>>> import numpy as np
>>> from numpy import linalg as LA
>>> np.set_printoptions(suppress=True, linewidth=200)
>>> rnd = lambda a: np.round(a, 2) + 0
>>> arr = np.load("case14.npy")
>>> rnd(arr)
array([[ 0.16, -0.21,  0.02, -0.27,  0.13, -0.03],
       [-0.21,  0.35, -0.11,  0.21, -0.35, -0.02],
       [ 0.02, -0.11,  0.11,  0.14,  0.24,  0.07],
       [-0.27,  0.21,  0.14,  0.74,  0.16,  0.18],
       [ 0.13, -0.35,  0.24,  0.16,  0.58,  0.14],
       [-0.03, -0.02,  0.07,  0.18,  0.14,  0.06]])
>>> Uu, s, VT = LA.svd(arr)
>>> np.argmax(s[:-1] / (s[1:] + 1e-6)) + 1
np.int64(2)
>>> Y = Uu[:, :2] @ np.diag(s[:2]) @ VT[:2]
>>> rnd(Y)
array([[ 0.16, -0.21,  0.02, -0.27,  0.13, -0.03],
       [-0.21,  0.35, -0.11,  0.21, -0.35, -0.02],
       [ 0.02, -0.11,  0.11,  0.14,  0.24,  0.07],
       [-0.27,  0.21,  0.14,  0.74,  0.16,  0.18],
       [ 0.13, -0.35,  0.24,  0.16,  0.58,  0.14],
       [-0.03, -0.02,  0.07,  0.18,  0.14,  0.06]])
>>> rnd(LA.norm(arr - Y, 2)), rnd(s[2])
(np.float64(0.0), np.float64(0.0))
>>> LA.matrix_rank(arr, rtol=0.05)
np.int64(2)
>>> rnd(LA.norm(arr - Y) / LA.norm(arr))
np.float64(0.0)
>>> rk = LA.matrix_rank(arr)
>>> rk
np.int64(2)
>>> ns = LA.svd(arr)[2][rk:].T
>>> rnd(arr @ ns)
array([[0., 0., 0., 0.],
       [0., 0., 0., 0.],
       [0., 0., 0., 0.],
       [0., 0., 0., 0.],
       [0., 0., 0., 0.],
       [0., 0., 0., 0.]])
>>> ns.shape
(6, 4)
>>> [int(LA.matrix_rank(arr[:i])) for i in range(1, len(arr) + 1)]
[1, 2, 2, 2, 2, 2]
